>>> import numpy as np
>>> np.set_printoptions(suppress=True, linewidth=140)
>>> F = np.array([[0.01, 0.05, 0.05, 0.07],
...     [0.05, 0.25, 0.25, 0.35],
...     [0.05, 0.25, 0.25, 0.35],
...     [0.07, 0.35, 0.35, 0.49]])
>>> # rank 1
>>> vals, evecs = np.linalg.eigh(F)
>>> x0 = np.array([2, 2, 0, 2])
>>> print(np.round(evecs * np.maximum(vals, 0) @ evecs.T, 1) + 0)
[[0.  0.  0.  0.1]
 [0.1 0.3 0.3 0.4]
 [0.  0.3 0.3 0.4]
 [0.1 0.4 0.4 0.5]]
>>> print(np.round(np.linalg.eigvalsh(F[1:, 1:]), 1) + 0)
[0. 0. 1.]
>>> print(round(x0 @ F @ x0 / (x0 @ x0), 1), round(vals[0], 1), np.round(vals[-1], 1))
0.6 -0.0 1.0
>>> print((np.sign(evecs[:, -1].round(6)) == np.sign(evecs[0, -1].round(6))).astype(int))
[1 1 1 1]
>>> print(np.round(x0 @ F @ x0, 1))
6.8
>>> E = np.loadtxt("x.csv", delimiter=",")
>>> print(E)
[[ -6.5  -4.1  25.6  18.9   3.9  -9.6]
 [ 10.3 -22.7   9.6  -5.6   3.4  14.3]
 [-10.9   8.8   6.7  -4.1  25.6  19.1]
 [ 24.4  -0.8  -1.1  25.9   6.8  15.4]
 [  5.5 -17.4  17.4   1.9  33.6 -41. ]
 [  7.8  27.3 -13.9 -16.8   8.7  33.4]
 [ 18.4   9.4  -4.1 -11.8   8.9   1.2]
 [-10.   -1.2 -10.  -24.7   5.5  10.4]
 [  3.9  15.5  24.9 -26.1  -7.5   1.6]
 [  4.7  26.4 -13.8 -17.7   3.7 -20.3]
 [-13.6  27.3  15.2  14.6 -25.4  11.9]
 [-16.8   7.2  -9.1   2.1  13.6   5.4]
 [ 10.9  26.   -8.1  14.4 -18.5   7.6]
 [  7.5 -15.3  -9.   19.9 -23.6 -19.3]
 [ -1.6 -16.6 -10.1  -5.    3.5  -3.2]
 [ -3.5  21.3  -5.1  16.   -3.6 -10.7]
 [-24.8  -5.2 -16.8 -20.1 -26.6 -13.6]
 [ 19.9 -10.1  -0.5   0.5  -8.4 -21.7]
 [ 12.   29.9  16.3   3.6   4.1  -1.8]
 [ -6.    2.2   3.4   1.2  13.3  -0.4]
 [ 10.7 -31.9   7.4 -22.4 -16.5  -7.8]
 [ -2.6  -2.3 -14.2 -40.6   1.6  12.1]
 [ 10.3  28.7  -5.9  -6.3  -5.2 -46. ]
 [ -3.3  -5.9 -13.   -8.9  -5.6  13. ]
 [  3.5  27.1   2.2 -12.7   9.3  18.6]
 [ -5.3  -0.8   2.5  -9.3  17.5 -23.4]
 [  5.5  33.7   2.9  23.1 -14.5 -21.4]
 [-35.2  -2.3  24.2   9.  -21.6  -3.4]
 [ 11.    8.6  14.6  16.8  10.4   7.6]
 [  4.3 -20.4   6.4  -6.5  27.8 -37.3]
 [  5.   -9.6   3.6  -3.1  15.2  -1.4]
 [ -1.5   9.   -8.7 -12.6   0.4  23.1]
 [  5.   11.6  13.4  -0.8   5.9   0.3]
 [ 16.4  19.1  -5.8  29.2 -23.1   4.9]
 [  2.8   7.5   8.8  -7.4   2.8 -10.2]
 [  6.3   7.4  -9.2  -1.1  -9.1 -13.2]
 [  2.2  -7.4  -2.2  -1.    8.8   0. ]
 [ 22.3  21.4  19.6  -0.4  -2.2  17.7]
 [ -3.9 -11.9 -19.5   2.  -18.3   9.1]
 [ 26.  -10.9   7.4  33.   13.7  16.1]
 [  8.7  17.7  -2.3 -10.4  25.   -3.1]
 [  4.8  -4.2  14.4   9.7  -7.1 -13.7]
 [  1.1 -15.6  13.5   9.9 -26.5   1.3]]
>>> vals, evecs = np.linalg.eigh(F)
>>> print(np.round(np.linalg.eigvalsh(F @ F), 1) + 0)
[0. 0. 0. 1.]
>>> print(np.round(np.abs(evecs[:, -1]), 1))
[0.1 0.5 0.5 0.7]
>>> print(np.round(evecs @ np.diag(vals) @ evecs.T, 1) + 0)
[[0.  0.1 0.  0.1]
 [0.1 0.3 0.3 0.4]
 [0.  0.3 0.3 0.4]
 [0.1 0.4 0.4 0.5]]
>>> print(np.round(np.linalg.eigvalsh(F + 3 * np.eye(4)), 1))
[3. 3. 3. 4.]
>>> print(np.round(evecs.T @ evecs, 1) + 0)
[[1. 0. 0. 0.]
 [0. 1. 0. 0.]
 [0. 0. 1. 0.]
 [0. 0. 0. 1.]]
>>> print(np.abs(evecs[:, -1]).round(6).argmax())
3
>>> print(np.round(F.reshape(2, -1), 1) + 0)
[[0.  0.  0.  0.1 0.  0.2 0.2 0.4]
 [0.  0.2 0.2 0.4 0.1 0.4 0.4 0.5]]
>>> print(np.round(F.reshape(-1, 2), 1) + 0)
[[0.  0. ]
 [0.  0.1]
 [0.  0.2]
 [0.2 0.4]
 [0.  0.2]
 [0.2 0.4]
 [0.1 0.4]
 [0.4 0.5]]
>>> t3 = F.reshape(4, 2, -1)
>>> print(np.round(np.einsum("ihd,ihd->ih", t3, t3), 1) + 0)
[[0.  0. ]
 [0.1 0.2]
 [0.1 0.2]
 [0.1 0.4]]
>>> A = np.loadtxt("a.csv", delimiter=",")
>>> print(A)
[[0. 3. 1. 0. 2. 2. 3. 2. 0. 3.]
 [3. 0. 3. 1. 0. 2. 2. 3. 2. 0.]
 [1. 3. 0. 3. 1. 0. 2. 2. 3. 2.]
 [0. 1. 3. 0. 3. 1. 0. 2. 2. 3.]
 [2. 0. 1. 3. 0. 3. 1. 0. 2. 2.]
 [2. 2. 0. 1. 3. 0. 3. 1. 0. 2.]
 [3. 2. 2. 0. 1. 3. 0. 3. 1. 0.]
 [2. 3. 2. 2. 0. 1. 3. 0. 3. 1.]
 [0. 2. 3. 2. 2. 0. 1. 3. 0. 3.]
 [3. 0. 2. 3. 2. 2. 0. 1. 3. 0.]]
>>> # symmetric
>>> q, Rm = np.linalg.qr(A)
>>> print(np.round(abs(Rm[0, 0]), 1), np.round(np.linalg.norm(A[:, 0]), 1))
6.3 6.3
>>> print(np.round(np.abs(np.diag(Rm)), 1))
[6.3 5.6 4.5 4.1 3.8 3.  3.1 2.8 2.7 1.4]
>>> print(np.round(q @ Rm, 1) + 0)
[[0. 3. 1. 0. 2. 2. 3. 2. 0. 3.]
 [3. 0. 3. 1. 0. 2. 2. 3. 2. 0.]
 [1. 3. 0. 3. 1. 0. 2. 2. 3. 2.]
 [0. 1. 3. 0. 3. 1. 0. 2. 2. 3.]
 [2. 0. 1. 3. 0. 3. 1. 0. 2. 2.]
 [2. 2. 0. 1. 3. 0. 3. 1. 0. 2.]
 [3. 2. 2. 0. 1. 3. 0. 3. 1. 0.]
 [2. 3. 2. 2. 0. 1. 3. 0. 3. 1.]
 [0. 2. 3. 2. 2. 0. 1. 3. 0. 3.]
 [3. 0. 2. 3. 2. 2. 0. 1. 3. 0.]]
>>> print(Rm.round(1) + 0)
[[-6.3 -3.  -4.3 -4.3 -2.5 -4.6 -3.5 -4.  -4.9 -1.9]
 [ 0.   5.6  1.6  1.5  2.9  0.4  3.9  2.9  1.3  4.5]
 [ 0.   0.   4.5  0.3  1.6  1.3 -0.5  2.8  1.1  2.1]
 [ 0.   0.   0.  -4.1 -0.1  0.4 -0.4  0.7 -2.2 -1.6]
 [ 0.   0.   0.   0.   3.8 -0.2 -0.1  0.8 -0.6  1.9]
 [ 0.   0.   0.   0.   0.   3.  -0.2  0.   0.1  1.3]
 [ 0.   0.   0.   0.   0.   0.   3.1 -0.4 -0.5  1.2]
 [ 0.   0.   0.   0.   0.   0.   0.   2.8 -0.8  0.2]
 [ 0.   0.   0.   0.   0.   0.   0.   0.  -2.7  0.1]
 [ 0.   0.   0.   0.   0.   0.   0.   0.   0.  -1.4]]
>>> print(np.trace(q @ q.T))
10.0
>>> rng = np.random.default_rng(6085)
>>> labels = rng.permutation(10)
>>> M2 = Rm[:, labels] * rng.choice([-1, 1], 10)
>>> print(M2.round(1) + 0)
[[-4.3 -4.3 -6.3 -4.  -2.5  3.   4.6 -1.9 -4.9  3.5]
 [ 1.5  1.6  0.   2.9  2.9 -5.6 -0.4  4.5  1.3 -3.9]
 [ 0.3  4.5  0.   2.8  1.6  0.  -1.3  2.1  1.1  0.5]
 [-4.1  0.   0.   0.7 -0.1  0.  -0.4 -1.6 -2.2  0.4]
 [ 0.   0.   0.   0.8  3.8  0.   0.2  1.9 -0.6  0.1]
 [ 0.   0.   0.   0.   0.   0.  -3.   1.3  0.1  0.2]
 [ 0.   0.   0.  -0.4  0.   0.   0.   1.2 -0.5 -3.1]
 [ 0.   0.   0.   2.8  0.   0.   0.   0.2 -0.8  0. ]
 [ 0.   0.   0.   0.   0.   0.   0.   0.1 -2.7  0. ]
 [ 0.   0.   0.   0.   0.   0.   0.  -1.4  0.   0. ]]
>>> U, _, VT = np.linalg.svd(Rm.T @ M2)
>>> print(np.round(U @ VT, 1) + 0)
[[ 0.  0.  1.  0.  0.  0.  0.  0.  0.  0.]
 [ 0.  0.  0.  0.  0. -1.  0.  0.  0.  0.]
 [ 0.  1.  0.  0.  0.  0.  0.  0.  0.  0.]
 [ 1.  0.  0.  0.  0.  0.  0.  0.  0.  0.]
 [ 0.  0.  0.  0.  1.  0.  0.  0.  0.  0.]
 [ 0.  0.  0.  0.  0.  0. -1.  0.  0.  0.]
 [ 0.  0.  0.  0.  0.  0.  0.  0.  0. -1.]
 [ 0.  0.  0.  1.  0.  0.  0.  0.  0.  0.]
 [ 0.  0.  0.  0.  0.  0.  0.  0.  1.  0.]
 [ 0.  0.  0.  0.  0.  0.  0.  1.  0.  0.]]
>>> f = np.array([2, 3, 2, 3, 5, 6, 1, 2, 8, 7])
>>> M2 = A + np.outer(f, np.eye(10)[0])
>>> print(M2)
[[ 2.  3.  1.  0.  2.  2.  3.  2.  0.  3.]
 [ 6.  0.  3.  1.  0.  2.  2.  3.  2.  0.]
 [ 3.  3.  0.  3.  1.  0.  2.  2.  3.  2.]
 [ 3.  1.  3.  0.  3.  1.  0.  2.  2.  3.]
 [ 7.  0.  1.  3.  0.  3.  1.  0.  2.  2.]
 [ 8.  2.  0.  1.  3.  0.  3.  1.  0.  2.]
 [ 4.  2.  2.  0.  1.  3.  0.  3.  1.  0.]
 [ 4.  3.  2.  2.  0.  1.  3.  0.  3.  1.]
 [ 8.  2.  3.  2.  2.  0.  1.  3.  0.  3.]
 [10.  0.  2.  3.  2.  2.  0.  1.  3.  0.]]
>>> print(np.linalg.matrix_rank(np.linalg.inv(M2) - np.linalg.inv(A), tol=1e-8))
1
>>> x0 = np.array([0, 1, 1, 3, 2, 0, 2, 0, 1, 3])
>>> print(np.einsum("ij,j->i", A, x0))
[23. 12. 27. 21. 20. 23.  7. 23. 26. 18.]
>>> print(np.sign((A @ x0).round(6)))
[1. 1. 1. 1. 1. 1. 1. 1. 1. 1.]
>>> print((A @ x0).argmax())
2
